% python3 -q
>>> import numpy as np
>>> np.set_printoptions(precision=1, suppress=True, linewidth=140, sign=" ")
>>> other = np.array([[4, 3], [-8, -9], [4, 9]])
>>> F = np.tile(other, (2, 3))
>>> print(F)
[[ 4  3  4  3  4  3]
 [-8 -9 -8 -9 -8 -9]
 [ 4  9  4  9  4  9]
 [ 4  3  4  3  4  3]
 [-8 -9 -8 -9 -8 -9]
 [ 4  9  4  9  4  9]]
>>> rank = np.linalg.matrix_rank(F)
>>> print(rank)
2
>>> ns = np.linalg.svd(F)[2][rank:].T
>>> print([int(np.linalg.matrix_rank(F[:i])) for i in range(1, len(F) + 1)])
[1, 2, 2, 2, 2, 2]
>>> print(np.round(ns @ ns.T, 1) + 0)
[[ 0.7  0.  -0.3  0.  -0.3  0. ]
 [ 0.   0.7  0.  -0.3  0.  -0.3]
 [-0.3  0.   0.7  0.  -0.3  0. ]
 [ 0.  -0.3  0.   0.7  0.  -0.3]
 [-0.3  0.  -0.3  0.   0.7  0. ]
 [ 0.  -0.3  0.  -0.3  0.   0.7]]
>>> print(np.round(F @ ns, 1) + 0)
[[ 0.  0.  0.  0.]
 [ 0.  0.  0.  0.]
 [ 0.  0.  0.  0.]
 [ 0.  0.  0.  0.]
 [ 0.  0.  0.  0.]
 [ 0.  0.  0.  0.]]
>>> print(np.linalg.matrix_rank(F.T @ F), np.linalg.matrix_rank(F @ F.T))
2 2
>>> A = np.load("mat.npy")
>>> print(A)
[[ 45  39 -15]
 [ 39  51  15]
 [-15  15  51]]
>>> print(F @ np.linalg.pinv(F) @ F)
[[ 4.  3.  4.  3.  4.  3.]
 [-8. -9. -8. -9. -8. -9.]
 [ 4.  9.  4.  9.  4.  9.]
 [ 4.  3.  4.  3.  4.  3.]
 [-8. -9. -8. -9. -8. -9.]
 [ 4.  9.  4.  9.  4.  9.]]
>>> W = np.array([[5, 0, 5, 4, 5], [1, 0, 0, 2, 5], [4, 4, 0, 4, 2]])
>>> c = np.array([-1, 2, 2, 4, -2])
>>> H = np.maximum(A @ W + c, 0)
>>> print(np.linalg.matrix_rank(H))
3
>>> print((H > 0).astype(int))
[[ 1  0  1  1  1]
 [ 1  1  1  1  1]
 [ 1  1  0  1  1]]
>>> cent = np.array([[8, 4, -4], [8, -1, -6], [0, 9, -6], [4, 4, -5], [5, 5, -6]])
>>> print((H @ cent).round(6).argmax(axis=1))
[ 1  0  0]
>>> print(H @ cent)
[[ 4372  5603 -5512]
 [ 6614  6609 -7252]
 [ 4004  1578 -3298]]
>>> evals, evecs = np.linalg.eigh(A)
>>> print(np.unique(evals.round(6) + 0, return_counts=True)[1])
[ 1  1  1]
>>> print(np.round(evals.sum(), 1), np.trace(A))
147.0 147
>>> print(np.round(evecs.T @ A @ evecs, 1) + 0)
[[  0.1   0.    0. ]
 [  0.   59.8   0. ]
 [  0.    0.   87.1]]
>>> print(evals)
[  0.1  59.8  87.1]
>>> print(np.round(np.abs(evecs[:, -1]), 1) + 0)
[ 0.7  0.7  0. ]
>>> print(np.round(np.linalg.eigvalsh(A @ A), 1) + 0)
[    0.   3576.1  7592.9]
>>> print(np.linalg.eigvalsh(A + -2 * np.eye(3)))
[-1.9 57.8 85.1]
>>> print(round(float(np.linalg.det(A[::-1])), 1))
-324.0
>>> print(round(float(np.linalg.eigvals(A).sum().real), 1))
147.0
>>> print(np.einsum("ii->", A))
147
>>> print(round(np.linalg.det(2 * A), 1), round(np.linalg.det(A), 1))
2592.0 324.0
>>> print(np.kron(np.eye(2, dtype=int), A))
[[ 45  39 -15   0   0   0]
 [ 39  51  15   0   0   0]
 [-15  15  51   0   0   0]
 [  0   0   0  45  39 -15]
 [  0   0   0  39  51  15]
 [  0   0   0 -15  15  51]]
>>> print(np.poly(A))
[   1. -147. 5220. -324.]
>>> print(round(float(np.linalg.det(A.T)), 1))
324.0
>>> print(round(float(np.linalg.norm(A[1] - A[2])), 1))
74.2
>>> print(A[1] @ A[2])
945
>>> M = np.arange(12).reshape(3, 4) + 2
>>> print(M)
[[  2   3   4   5]
 [  6   7   8   9]
 [ 10  11  12  13]]
>>> # looks like rank 2
>>> Uu, sv, vt = np.linalg.svd(M)
>>> evecs = vt[:(sv > 1e-8).sum()]
>>> rng = np.random.default_rng(4758)
>>> x0 = M[1] + 4 * M[0] + rng.integers(2) * np.eye(4)[0]
>>> print(x0)
[ 15.  19.  24.  29.]
>>> print(np.diag(evecs.T @ evecs))
[ 0.7  0.3  0.3  0.7]
>>> print(evecs.T @ evecs)
[[ 0.7  0.4  0.1 -0.2]
 [ 0.4  0.3  0.2  0.1]
 [ 0.1  0.2  0.3  0.4]
 [-0.2  0.1  0.4  0.7]]
>>> print(np.linalg.matrix_rank(np.vstack([M, x0])))
3
>>> print(round(np.linalg.norm(x0 - evecs.T @ evecs @ x0), 1))
0.5
>>> print(np.allclose(evecs.T @ evecs @ x0, x0))
False
>>> print(np.argsort(-np.linalg.norm(M, axis=0).round(6), kind="stable")[:3])
[ 3  2  1]
>>> print([round(float(x), 1) for x in np.linalg.svd(M, compute_uv=False)[:3]])
[28.6, 1.5, 0.0]
>>> print(np.linalg.cond(M) > 100)
True
>>> print(round(float(np.linalg.norm(M, 2) / np.linalg.norm(M)), 1))
1.0
>>> rank = np.linalg.matrix_rank(M)
>>> print(rank)
2
>>> ns = np.linalg.svd(M)[2][rank:].T
>>> print([int(np.linalg.matrix_rank(np.delete(M, i, axis=0))) for i in range(3)])
[2, 2, 2]
>>> print([int(np.linalg.matrix_rank(M[:, :j + 1])) for j in range(4)])
[1, 2, 2, 2]
>>> print(ns @ ns.T)
[[ 0.3 -0.4 -0.1  0.2]
 [-0.4  0.7 -0.2 -0.1]
 [-0.1 -0.2  0.7 -0.4]
 [ 0.2 -0.1 -0.4  0.3]]
>>> print(np.allclose(M @ ns, 0))
True
>>> print([int(np.linalg.matrix_rank(M[:i])) for i in range(1, len(M) + 1)])
[1, 2, 2]
